$ python3 -q
>>> import numpy as np
>>> np.set_printoptions(suppress=True, linewidth=160)
>>> J = np.load("data.npy")
>>> print(J)
[[ 1 -1  1 -1  1 -1  1 -1]
 [ 1  1  1  1  1  1  1  1]
 [ 1 -1  1 -1 -1  1 -1  1]]
>>> # column 2 repeats column 0
>>> W = np.array([[-4, 1, -2, -4, 0, -5],
...     [-2, 2, -3, 0, 0, 3],
...     [-2, 1, 3, 2, 2, -1],
...     [1, -4, -5, 1, -5, -1],
...     [2, 0, 0, 0, -4, 1],
...     [0, -5, -2, 3, 5, 4],
...     [4, 3, -3, -5, -4, 1],
...     [5, 3, 5, 4, 0, 5]])
>>> coef = np.array([5, 4, 3, -1, -1, -5])
>>> H = np.maximum(J @ W + coef, 0)
>>> print(np.linalg.matrix_rank(H))
3
>>> print((H > 0).astype(int))
[[1 1 1 0 0 0]
 [1 1 0 0 0 1]
 [0 1 1 1 1 0]]
>>> C = np.array([[-2, 9], [8, -8], [3, 2], [4, 5], [-3, -9], [5, -8]])
>>> print(H @ C)
[[ 120  -83]
 [  32   25]
 [  53 -119]]
>>> print(W @ C)
[[-31 -28]
 [ 26 -64]
 [ 18 -20]
 [-35  89]
 [ 13  46]
 [-29 -26]
 [  4   9]
 [ 70  11]]
>>> data = np.loadtxt("layer17.csv", delimiter=",")
>>> print(data)
[[  0.7   0.   -0.4  -0.4]
 [ -0.8  -0.1   0.    0. ]
 [ -0.6   1.   -1.3  -1.3]
 [  0.4   1.4  -0.5  -0.2]
 [ -1.3  -2.   -0.6   0.8]
 [  7.    8.   13.  -19. ]
 [  0.4   1.5  -0.3   1. ]
 [  0.7   1.1   0.7   0.9]
 [ -1.1   1.    0.6  -0.1]
 [ -0.9   0.7   0.7   1.1]
 [ -0.4  -0.2   0.6  -0.1]
 [ -0.3   0.1  -1.4  -0.1]
 [  0.9   0.9  -1.1   0.5]
 [  0.7   0.1   0.2  -1.6]
 [  0.3   1.    0.6   2.5]
 [  0.9  -3.3  -0.2   0.5]
 [ -0.1   0.    0.3   0.5]
 [  1.    1.2   1.    1.2]
 [  0.8   1.3   0.8  -0.4]
 [ -0.5  -0.9  -0.4   0.9]
 [ -0.3   0.7   0.    0.4]
 [ -1.5   0.6  -0.2  -0.1]
 [ -0.2   0.4   0.8  -0.8]
 [  2.    0.1   0.8   1.6]
 [ -0.7   1.2   1.6  -0.1]
 [ -0.5   0.9  -0.1   0.8]
 [ -1.1   0.6  -1.1  -1. ]]
>>> Xs = (data - data.mean(axis=0)) / data.std(axis=0)
>>> print(np.round(Xs.std(axis=0), 2))
[1. 1. 1. 1.]
>>> coef = np.linalg.lstsq(np.delete(Xs, 3, axis=1), Xs[:, 3])[0]
>>> print(np.round(1 - np.var(Xs[:, 3] - np.delete(Xs, 3, axis=1) @ coef), 2))
0.84
>>> rng = np.random.default_rng(53621)
>>> idx = rng.permutation(4)
>>> out = data[:, idx] * rng.choice([-1, 1], 4)
>>> print(out)
[[ 0.4 -0.  -0.7 -0.4]
 [-0.   0.1  0.8  0. ]
 [ 1.3 -1.   0.6 -1.3]
 [ 0.2 -1.4 -0.4 -0.5]
 [-0.8  2.   1.3 -0.6]
 [19.  -8.  -7.  13. ]
 [-1.  -1.5 -0.4 -0.3]
 [-0.9 -1.1 -0.7  0.7]
 [ 0.1 -1.   1.1  0.6]
 [-1.1 -0.7  0.9  0.7]
 [ 0.1  0.2  0.4  0.6]
 [ 0.1 -0.1  0.3 -1.4]
 [-0.5 -0.9 -0.9 -1.1]
 [ 1.6 -0.1 -0.7  0.2]
 [-2.5 -1.  -0.3  0.6]
 [-0.5  3.3 -0.9 -0.2]
 [-0.5 -0.   0.1  0.3]
 [-1.2 -1.2 -1.   1. ]
 [ 0.4 -1.3 -0.8  0.8]
 [-0.9  0.9  0.5 -0.4]
 [-0.4 -0.7  0.3  0. ]
 [ 0.1 -0.6  1.5 -0.2]
 [ 0.8 -0.4  0.2  0.8]
 [-1.6 -0.1 -2.   0.8]
 [ 0.1 -1.2  0.7  1.6]
 [-0.8 -0.9  0.5 -0.1]
 [ 1.  -0.6  1.1 -1.1]]
>>> U, _, vt = np.linalg.svd(data.T @ out)
>>> print(idx)
[3 1 0 2]
>>> print(np.round(U @ vt, 2) + 0)
[[ 0.  0. -1.  0.]
 [ 0. -1.  0.  0.]
 [ 0.  0.  0.  1.]
 [-1.  0.  0.  0.]]
